$ ipython --no-banner

In [1]: import numpy as np

In [2]: import numpy.linalg as la

In [3]: np.set_printoptions(precision=2, suppress=True, linewidth=100)

In [4]: def rd(a):
   ...:     return np.round(a, 2) + 0
   ...: 

In [5]: W0 = np.load("layer1.npy")

In [6]: rd(W0)
Out[6]: 
array([[ 15.74,   5.77,   7.36,  -7.96,  -1.26],
       [ 17.36,   4.16,   6.14,  -6.45,  -1.42],
       [-14.9 ,   8.95,   6.03,  -7.72,   1.38],
       [-11.79,  -8.39,  -9.19,  10.27,   0.89],
       [ 11.94,   8.31,   9.13, -10.2 ,  -0.91],
       [ 19.51,  -3.67,  -0.63,   1.59,  -1.71],
       [-19.78,   2.3 ,  -0.64,  -0.11,   1.71],
       [ 16.69,   4.88,   6.69,  -7.13,  -1.35],
       [ -0.69, -11.61, -10.57,  12.37,  -0.09],
       [ 14.13,  -9.38,  -6.52,   8.27,  -1.32],
       [ 19.09,  -4.72,  -1.64,   2.75,  -1.68],
       [-15.97,   8.25,   5.25,  -6.86,   1.47],
       [ 16.11,   5.44,   7.12,  -7.66,  -1.3 ],
       [  9.32, -11.09,  -8.72,  10.64,  -0.94],
       [  3.22,  11.25,  10.59, -12.29,  -0.13],
       [-12.3 ,  -8.11,  -9.01,  10.04,   0.94],
       [-16.  ,   8.23,   5.23,  -6.84,   1.47],
       [ -3.79, -11.14, -10.57,  12.24,   0.18],
       [ -0.41,  11.71,  10.5 , -12.35,   0.19],
       [  5.5 , -11.68,  -9.78,  11.72,  -0.62],
       [ -9.88,  -9.29,  -9.73,  11.  ,   0.72],
       [  4.13,  11.07,  10.55, -12.21,  -0.21],
       [ -5.25,  11.7 ,   9.83, -11.77,   0.6 ],
       [ 13.88,  -9.5 ,  -6.66,   8.42,  -1.3 ],
       [-13.81,   9.54,   6.71,  -8.47,   1.3 ],
       [ 18.8 ,  -5.27,  -2.17,   3.37,  -1.67],
       [ 11.18, -10.58,  -8.01,   9.89,  -1.09],
       [-19.28,  -1.08,  -3.62,   3.41,   1.62],
       [-19.19,   4.52,   1.45,  -2.53,   1.69],
       [ 14.08,   7.03,   8.27,  -9.1 ,  -1.1 ],
       [-18.2 ,   6.15,   3.05,  -4.37,   1.63],
       [ 12.06,   8.25,   9.09, -10.15,  -0.92],
       [ -4.21, -11.05, -10.55,  12.2 ,   0.21],
       [ 14.99,   6.37,   7.8 ,  -8.51,  -1.19],
       [  2.69,  11.34,  10.6 , -12.32,  -0.08],
       [ 17.8 ,   3.63,   5.72,  -5.94,  -1.46],
       [ 13.18,   7.61,   8.67,  -9.6 ,  -1.02],
       [-18.56,   5.65,   2.55,  -3.8 ,   1.65],
       [ -3.98,  11.77,  10.07, -12.  ,   0.49],
       [ 19.74,  -2.67,   0.31,   0.5 ,  -1.71],
       [-19.73,   0.6 ,  -2.16,   1.68,   1.68],
       [-15.17,  -6.23,  -7.7 ,   8.38,   1.21],
       [ 15.04,   6.33,   7.78,  -8.47,  -1.2 ],
       [-16.54,   7.82,   4.79,  -6.34,   1.51]])

In [7]: [round(float(x), 2) for x in la.svd(W0, compute_uv=False)[:3]]
Out[7]: [96.98, 90.52, 0.0]

In [8]: np.argsort(-la.norm(W0, axis=0).round(6), kind="stable")[:3]
Out[8]: array([0, 3, 1])

In [9]: la.cond(W0) > 100
Out[9]: np.True_

In [10]: J = np.load("dump.npy")

In [11]: J
Out[11]: 
array([[ 0,  0,  0,  0,  0,  0,  0,  0,  0,  0,  0,  0,  0],
       [ 0,  0,  0,  0,  0,  0, -6,  0,  0,  0,  0,  0,  0],
       [ 0,  1,  0,  0,  0,  0,  0,  0,  0,  0,  0,  0,  0],
       [ 0,  0,  0,  0,  9,  0,  0,  0,  0,  0,  0,  0,  0],
       [ 0,  0,  0,  0,  0,  0,  0,  0,  0,  0,  0,  0,  8],
       [ 0,  0,  0,  0,  0,  0,  0,  0,  0, -1,  0,  0,  0],
       [ 0,  0,  0,  2,  0,  0,  0,  0,  0,  0,  0,  0,  0],
       [-4,  0,  0,  0,  0,  0,  0,  0,  0,  0,  0,  0,  0],
       [ 0,  0,  0,  0,  0,  0,  0,  0,  0,  0,  0,  0,  0],
       [ 0,  0,  0,  0,  0,  0,  0,  0,  0,  0,  5,  0,  0],
       [ 0,  0,  0,  0,  0,  8,  0,  0,  0,  0,  0,  0,  0],
       [ 0,  0, -6,  0,  0,  0,  0,  0,  0,  0,  0,  0,  0],
       [ 0,  0,  0,  0,  0,  0,  0,  0, -3,  0,  0,  0,  0]])

In [12]: rng = np.random.default_rng(48623)

In [13]: Y = J + rng.integers(-2, 3, (13, 11)) @ rng.integers(-2, 3, (11, 13))

In [14]: Y
Out[14]: 
array([[  7,  -4,  -5,   3,  -3,  -7,   8,   0,   2,   9,   4,  -2,  -1],
       [  0,  -2, -11,   3,  -2, -12,  -4, -12,  -3,  -9,   3,   6,  -3],
       [ -2,   5,   9,   9,   3,   1,  -8,   6,   7,   7,   1,  -1,  -8],
       [ -9,   6,  10,   4,  15,  -8,  -5,   9,   2,   0, -16,  -2,  -1],
       [  7,  -1,  -1,  -8,   8,   6,  11,  -2,  -6,  13,  -3,   2,   8],
       [ -1,   1,   4,   9,  -2,   2,   4,   5,  13,   4,   1,  -4,  -1],
       [  2,   7,  12, -11,   4,  -6,  -1,   3,  -6,   5,  -7,   0,   8],
       [ -8,   2,   1,   0,  -3,  11,   6,   3,   0,  -3,   2,   1,  -3],
       [  6,  -2,  -4,  11,   5,  -7,  -5, -12,   5,   4,   7,   8, -12],
       [ 11,  -2,   6, -13,   2,   0,  -7,   3, -12,  13,   9,  -7,   6],
       [ -7,   4,  -4,  10,  -3,  17,   7,  -2,   1,   3,   0,  12,  -6],
       [-11,   3, -13,   7,  -4,   8,   5,  -1,  -4,  -4,  -3,   9,  -3],
       [ -5,   4,   4,  -1,  -4,  -4,   0,   6,  -2,  -7,   3,  -7,  -2]])

In [15]: np.abs(Y - J).sum(axis=1)
Out[15]: array([55, 68, 66, 78, 68, 52, 74, 39, 88, 86, 68, 69, 48])

In [16]: rd(la.svd(Y - J, compute_uv=False))
Out[16]: array([46.  , 37.36, 31.13, 29.39, 23.51, 18.07, 11.32, 10.32,  8.65,  2.34,  1.42,  0.  ,  0.  ])

In [17]: la.matrix_rank(Y - J, tol=1e-8)
Out[17]: np.int64(11)

In [18]: left, sig, vt = la.svd(J)

In [19]: np.argmax(sig[:-1] / (sig[1:] + 1e-6)) + 1
Out[19]: np.int64(11)

In [20]: sig
Out[20]: array([ 9.,  8.,  8.,  6.,  6.,  5.,  4.,  3.,  2.,  1.,  1., -0.,  0.])

In [21]: Y = left[:, :11] @ np.diag(sig[:11]) @ vt[:11]

In [22]: la.matrix_rank(J, rtol=0.05)
Out[22]: np.int64(11)

In [23]: rd(la.norm(J - Y) / la.norm(J))
Out[23]: np.float64(0.0)

In [24]: la.matrix_rank(Y)
Out[24]: np.int64(11)

In [25]: rd(la.norm(J - Y, 2)), sig[11]
Out[25]: (np.float64(0.0), np.float64(-0.0))

In [26]: idx = rng.permutation(13)

In [27]: idx
Out[27]: array([ 5,  6,  3,  7, 11,  8,  1, 10,  4,  0,  9,  2, 12])

In [28]: Y = J[idx][:, idx]

In [29]: rd(la.det(Y)), rd(la.det(J[idx]))
Out[29]: (np.float64(0.0), np.float64(0.0))

In [30]: np.trace(Y)
Out[30]: np.int64(0)

In [31]: rd(np.sort(np.abs(la.eigvals(Y))))
Out[31]: array([0.  , 0.  , 0.  , 0.  , 0.  , 0.  , 0.  , 0.  , 0.  , 0.  , 3.42, 3.42, 3.42])

In [32]: left, sig, vt = la.svd(J)

In [33]: evecs = vt[:(sig > 1e-8).sum()]

In [34]: vec = J[3] + 4 * J[5] + rng.integers(2) * np.eye(13)[7]

In [35]: vec
Out[35]: array([ 0.,  0.,  0.,  0.,  9.,  0.,  0.,  1.,  0., -4.,  0.,  0.,  0.])

In [36]: rd(la.norm(vec - evecs.T @ evecs @ vec))
Out[36]: np.float64(1.0)

In [37]: F = np.loadtxt("w.csv", delimiter=",")

In [38]: F
Out[38]: 
array([[ 0.,  3.,  0.,  2.,  0.,  0.,  0., -2.,  0.],
       [-2., -3.,  0.,  0.,  0.,  0.,  0.,  0., -1.],
       [ 0.,  2.,  2.,  0.,  0.,  0.,  0.,  0.,  0.],
       [ 0.,  0.,  0.,  0.,  0.,  1.,  0.,  0.,  0.],
       [ 0.,  0., -1.,  0.,  0.,  0.,  0.,  0.,  0.],
       [ 0.,  0.,  0.,  0.,  2.,  0.,  0.,  0.,  3.],
       [ 0.,  0.,  0.,  2.,  0.,  0.,  3.,  0.,  0.],
       [ 0.,  0.,  2.,  0., -3.,  0.,  0.,  0., -2.]])

In [39]: Y = np.array([[3, -5],
    ...:     [1, 3],
    ...:     [5, -5],
    ...:     [3, -4],
    ...:     [3, 3],
    ...:     [-4, 1],
    ...:     [4, -4],
    ...:     [0, 2],
    ...:     [-5, -3]])

In [40]: np.vstack([F, Y.T]).shape
Out[40]: (10, 9)

In [41]: np.einsum("ik,kj->ji", F, Y)
Out[41]: 
array([[  9.,  -4.,  12.,  -4.,  -5.,  -9.,  18.,  11.],
       [ -3.,   4.,  -4.,   1.,   5.,  -3., -20., -13.]])

In [42]: np.einsum("ij->j", F)
Out[42]: array([-2.,  2.,  3.,  4., -1.,  1.,  3., -2.,  0.])

In [43]: Y @ F
Traceback (most recent call last):
  Cell In[43], line 1
    Y @ F
ValueError: matmul: Input operand 1 has a mismatch in its core dimension 0, with gufunc signature (n?,k),(k,m?)->(n?,m?) (size 8 is different from 2)


In [44]: Y.T @ F.T
Out[44]: 
array([[  9.,  -4.,  12.,  -4.,  -5.,  -9.,  18.,  11.],
       [ -3.,   4.,  -4.,   1.,   5.,  -3., -20., -13.]])

In [45]: F @ Y
Out[45]: 
array([[  9.,  -3.],
       [ -4.,   4.],
       [ 12.,  -4.],
       [ -4.,   1.],
       [ -5.,   5.],
       [ -9.,  -3.],
       [ 18., -20.],
       [ 11., -13.]])
